$ ipython --no-banner

In [1]: import numpy as np

In [2]: np.set_printoptions(precision=2, suppress=True, linewidth=140, floatmode="fixed")

In [3]: rnd = lambda a: np.round(a, 2) + 0

In [4]: arr = np.loadtxt("test7.csv", delimiter=",")

In [5]: print(arr)
[[1.00 0.00 0.00 0.00 0.00 0.00]
 [1.00 1.00 0.00 0.00 0.00 0.00]
 [0.00 2.00 1.00 0.00 0.00 0.00]
 [3.00 0.00 0.00 1.00 0.00 0.00]
 [1.00 2.00 0.00 2.00 1.00 0.00]
 [0.00 2.00 1.00 3.00 3.00 1.00]]

In [6]: t3 = np.stack([arr, 3 * arr, arr[::-1]])

In [7]: print(rnd(np.linalg.norm(t3, axis=(1, 2))))
[ 7.21 21.63  7.21]

In [8]: print(np.linalg.matrix_rank(t3))
[6 6 6]

In [9]: print(t3.sum(axis=0))
[[ 4.00  2.00  1.00  3.00  3.00  1.00]
 [ 5.00  6.00  0.00  2.00  1.00  0.00]
 [ 3.00  8.00  4.00  1.00  0.00  0.00]
 [12.00  2.00  1.00  4.00  0.00  0.00]
 [ 5.00  9.00  0.00  8.00  4.00  0.00]
 [ 1.00  8.00  4.00 12.00 12.00  4.00]]

In [10]: print(np.linalg.matrix_rank(arr - arr[0, 0] * np.eye(6)))
4

In [11]: print(arr @ arr)
[[ 1.00  0.00  0.00  0.00  0.00  0.00]
 [ 2.00  1.00  0.00  0.00  0.00  0.00]
 [ 2.00  4.00  1.00  0.00  0.00  0.00]
 [ 6.00  0.00  0.00  1.00  0.00  0.00]
 [10.00  4.00  0.00  4.00  1.00  0.00]
 [14.00 12.00  2.00 12.00  6.00  1.00]]

In [12]: print((arr - arr.T) / 2)
[[ 0.00 -0.50  0.00 -1.50 -0.50  0.00]
 [ 0.50  0.00 -1.00  0.00 -1.00 -1.00]
 [ 0.00  1.00  0.00  0.00  0.00 -0.50]
 [ 1.50  0.00  0.00  0.00 -1.00 -1.50]
 [ 0.50  1.00  0.00  1.00  0.00 -1.50]
 [ 0.00  1.00  0.50  1.50  1.50  0.00]]

In [13]: print((arr + arr.T) / 2)
[[1.00 0.50 0.00 1.50 0.50 0.00]
 [0.50 1.00 1.00 0.00 1.00 1.00]
 [0.00 1.00 1.00 0.00 0.00 0.50]
 [1.50 0.00 0.00 1.00 1.00 1.50]
 [0.50 1.00 0.00 1.00 1.00 1.50]
 [0.00 1.00 0.50 1.50 1.50 1.00]]

In [14]: A2 = np.array([[3, -1, 3], [1, 2, 2], [3, -3, 0]])

In [15]: F = np.triu(A2)

In [16]: print(F)
[[ 3 -1  3]
 [ 0  2  2]
 [ 0  0  0]]

In [17]: P = np.triu(np.array([[0, 2, 0], [0, 2, 2], [2, 1, 1]]), 1) + np.eye(3)

In [18]: A2 = P @ F @ np.linalg.inv(P)

In [19]: print(rnd(np.linalg.det(A2)))
0.0

In [20]: print(np.trace(A2), np.trace(F))
5.0 5

In [21]: data = np.array([[-2, 1, 1],
    ...:     [-6, 7, 2],
    ...:     [-5, -4, 9],
    ...:     [8, -5, -9],
    ...:     [-6, 1, 8],
    ...:     [7, -4, -7]])

In [22]: print(data)
[[-2  1  1]
 [-6  7  2]
 [-5 -4  9]
 [ 8 -5 -9]
 [-6  1  8]
 [ 7 -4 -7]]

In [23]: G = data.T @ data

In [24]: print(np.trace(G), (data ** 2).sum())
602 602

In [25]: print(rnd(np.linalg.eigvalsh(G)[::-1]))
[507.57  92.75   1.67]

In [26]: print(np.diag(G))
[214 108 280]

In [27]: A2 = np.c_[data[:, :1] @ np.array([[3]]), np.array([0, 2, 2, 2, 2, 2])]

In [28]: print(A2)
[[ -6   0]
 [-18   2]
 [-15   2]
 [ 24   2]
 [-18   2]
 [ 21   2]]

In [29]: print(np.linalg.matrix_rank(A2))
2

In [30]: print(rnd(np.linalg.norm(A2 - data @ np.linalg.lstsq(data, A2)[0], axis=0)))
[0.00 3.21]

In [31]: print(rnd(np.linalg.norm(np.linalg.qr(data)[0].T @ A2, axis=0) ** 2 / ((A2 ** 2).sum(axis=0) + 1e-12)))
[1.00 0.49]

In [32]: print(np.linalg.matrix_rank(np.c_[data, A2]))
4

In [33]: W1 = np.array([[1, 1, 1, 1], [0, 2, 1, 2], [2, 2, 1, 1]])

In [34]: b = np.array([1, 9, -3, 9])

In [35]: hid = np.maximum(data @ W1 + b, 0)

In [36]: print((hid > 0).astype(int))
[[1 1 0 1]
 [0 1 0 1]
 [1 1 0 1]
 [0 0 0 0]
 [1 1 0 1]
 [0 0 0 1]]

In [37]: print(rnd((hid > 0).mean(axis=0)))
[0.50 0.67 0.00 0.83]

In [38]: print(np.linalg.matrix_rank(hid))
3

In [39]: W2 = np.array([[0, -4], [3, 3], [5, -3], [3, -4]])

In [40]: print((hid @ W2).round(6).argmax(axis=1))
[0 0 0 0 0 0]

In [41]: print(W1 @ W2)
[[11 -8]
 [17 -5]
 [14 -9]]

In [42]: print(hid @ W2)
[[ 63 -11]
 [120 -13]
 [ 57 -34]
 [  0   0]
 [102 -33]
 [  3  -4]]

In [43]: print(data[4] @ data[2])
98

In [44]: print(rnd(np.linalg.norm(data, 2)))
22.53

In [45]: print(rnd(np.linalg.norm(data[4], 1)), rnd(np.linalg.norm(data[4], np.inf)))
15.0 8.0

In [46]: print(np.linalg.norm(data, axis=1).argmax())
3

In [47]: print(rnd(np.linalg.norm(data, axis=0)))
[14.63 10.39 16.73]

In [48]: print(rnd(np.linalg.norm(data, "nuc")))
33.45

In [49]: P = data @ np.linalg.solve(data.T @ data, data.T)

In [50]: print(rnd((np.eye(6) - P) @ data))
[[0.00 0.00 0.00]
 [0.00 0.00 0.00]
 [0.00 0.00 0.00]
 [0.00 0.00 0.00]
 [0.00 0.00 0.00]
 [0.00 0.00 0.00]]

In [51]: print(rnd(P @ data[:, 0]))
[-2.00 -6.00 -5.00  8.00 -6.00  7.00]

In [52]: print(rnd(np.diag(P)))
[0.22 0.79 0.84 0.67 0.24 0.24]

In [53]: print(np.allclose(P @ P, P))
True

In [54]: m1 = np.loadtxt("w.csv", delimiter=",")

In [55]: print(m1)
[[12.00 -6.00  3.00  0.00]
 [18.00 -9.00  6.00  0.00]
 [ 0.00  0.00  3.00  0.00]
 [ 0.00  0.00  0.00  3.00]]

In [56]: rk = np.linalg.matrix_rank(m1)

In [57]: print(rk)
3

In [58]: N = np.linalg.svd(m1)[2][rk:].T

In [59]: print(np.linalg.matrix_rank(m1.T @ m1), np.linalg.matrix_rank(m1 @ m1.T))
3 3

In [60]: print(rnd(N @ N.T))
[[0.20 0.40 0.00 0.00]
 [0.40 0.80 0.00 0.00]
 [0.00 0.00 0.00 0.00]
 [0.00 0.00 0.00 0.00]]

In [61]: print(np.allclose(m1 @ N, 0))
True

In [62]: print(N.shape)
(4, 1)

In [63]: print([int(np.linalg.matrix_rank(m1[:, :j + 1])) for j in range(4)])
[1, 1, 2, 3]

In [64]: print(np.einsum("ij,ji->", m1, m1))
27.0

In [65]: E = np.load("sample16.npy")

In [66]: print(rnd(E))
[[  2.09  -6.59 -34.82  -0.44 -27.72 -10.76]
 [  2.09  -5.78 -32.03  -0.10 -25.65  -9.95]
 [  2.04  -4.23 -26.52   0.50 -21.55  -8.32]
 [  1.75  -1.54 -15.65   1.27 -13.42  -5.05]
 [  1.70  -1.28 -14.40   1.31 -12.47  -4.67]
 [  1.33  -0.33  -9.03   1.27  -8.38  -2.99]
 [  1.24  -0.20  -8.06   1.21  -7.62  -2.68]
 [  0.47  -0.02  -2.98   0.36  -3.47  -0.96]
 [  0.30  -0.12  -2.34   0.13  -2.87  -0.72]
 [  0.16   0.47   0.71   0.46   0.81   0.14]
 [  0.50   1.38   1.99   1.36   2.15   0.38]
 [  1.17   3.18   4.47   3.09   4.53   0.85]
 [  3.47   9.60  13.55   9.03  12.55   2.66]
 [  3.77  10.47  14.80   9.81  13.62   2.92]
 [  3.93  10.91  15.45  10.22  14.17   3.05]
 [  5.26  14.77  21.14  13.69  18.95   4.24]
 [  5.78  16.28  23.39  15.04  20.83   4.71]
 [  6.67  18.88  27.31  17.35  24.07   5.54]
 [  8.34  23.84  34.86  21.72  30.27   7.16]
 [  9.41  27.06  39.82  24.55  34.31   8.23]
 [ 12.80  37.33  55.88  33.47  47.28  11.73]
 [ 13.91  40.74  61.29  36.42  51.62  12.92]
 [ 14.01  41.05  61.78  36.69  52.01  13.03]
 [ 20.30  60.64  93.27  53.45  77.09  20.04]
 [ 20.42  61.01  93.88  53.77  77.57  20.18]]

In [67]: # rows and columns are dependent

In [68]: dist = np.linalg.norm(E[:, None] - E[None], axis=-1)

In [69]: print(np.unravel_index(dist.round(6).argmax(), dist.shape))
(np.int64(0), np.int64(24))

In [70]: print(dist.mean(axis=1).argmax())
24

In [71]: print(np.flatnonzero(dist[15] < dist.mean() / 2))
[11 12 13 14 15 16 17 18]

In [72]: print(dist[15].round(6).argsort(kind="stable")[:4])
[15 16 14 17]

In [73]: rng = np.random.default_rng(1147)

In [74]: J = rng.normal(size=(21, 3)) + 10 * np.array([0, -3, 3])

In [75]: print(rnd(J))
[[ -1.88 -30.89  30.01]
 [ -0.14 -31.22  29.65]
 [ -1.26 -31.51  29.59]
 [  0.39 -29.77  31.71]
 [ -0.71 -30.11  29.68]
 [  1.48 -28.16  30.62]
 [  0.18 -31.81  31.25]
 [ -1.00 -29.07  30.47]
 [  0.10 -29.90  31.39]
 [ -0.28 -29.74  28.38]
 [  0.46 -28.94  30.67]
 [  0.44 -29.94  31.73]
 [ -0.52 -29.23  29.88]
 [ -1.12 -30.12  31.71]
 [  0.12 -29.37  29.55]
 [  0.04 -29.80  30.49]
 [  0.56 -29.29  30.25]
 [  0.90 -30.48  28.75]
 [  1.81 -32.49  28.72]
 [ -1.21 -29.52  29.14]
 [  0.28 -29.07  30.80]]

In [76]: U, sigma, VT = np.linalg.svd(J)

In [77]: print(rnd(sigma))
[195.22   5.17   4.11]

In [78]: A2 = U[:, :1] @ np.diag(sigma[:1]) @ VT[:1]

In [79]: print(rnd(np.linalg.norm(J - A2, 2)), rnd(sigma[1]))
5.17 5.17

In [80]: print(rnd(np.abs(J - A2).max()))
1.99

In [81]: M = np.load("m.npy")

In [82]: print(rnd(M))
[[ 0.88  0.10 -0.29  0.10]
 [ 0.10  0.01 -0.03  0.01]
 [-0.29 -0.03  0.10 -0.03]
 [ 0.10  0.01 -0.03  0.01]]

In [83]: # null space of dimension 3

In [84]: vec = np.array([2, 2, 2, 4])

In [85]: print(rnd(np.eye(4) - M))
[[ 0.12 -0.10  0.29 -0.10]
 [-0.10  0.99  0.03 -0.01]
 [ 0.29  0.03  0.90  0.03]
 [-0.10 -0.01  0.03  0.99]]

In [86]: print(rnd(M @ M @ vec))
[ 1.76  0.20 -0.59  0.20]

In [87]: print(np.trace(M))
1.0

In [88]: W1 = np.array([[1, -1, 2, 2, 2, -2],
    ...:     [-1, -1, 1, -2, -2, 2],
    ...:     [-2, -2, -1, 1, -3, 0],
    ...:     [3, 3, 2, 0, 2, 2]])

In [89]: b = np.array([0, 1, 0, -3, -1, -1])

In [90]: hid = np.maximum(M @ W1 + b, 0)

In [91]: print((hid > 0).astype(int))
[[1 1 1 0 1 0]
 [1 1 1 0 0 0]
 [0 1 0 0 0 0]
 [1 1 1 0 0 0]]

In [92]: print(rnd(hid))
[[1.66 0.90 2.35 0.00 1.64 0.00]
 [0.18 0.99 0.26 0.00 0.00 0.00]
 [0.00 1.03 0.00 0.00 0.00 0.00]
 [0.18 0.99 0.26 0.00 0.00 0.00]]

In [93]: W2 = np.array([[5, 0, 4], [4, 1, 2], [1, 2, 1], [2, 0, 2], [4, 5, 2], [1, 0, 3]])

In [94]: print(rnd(hid @ W2))
[[20.84 13.80 14.09]
 [ 5.14  1.51  2.98]
 [ 4.13  1.03  2.07]
 [ 5.14  1.51  2.98]]

In [95]: print(W1 @ W2)
[[ 13  13   6]
 [-18  -9  -7]
 [-29 -19 -17]
 [ 39  17  30]]
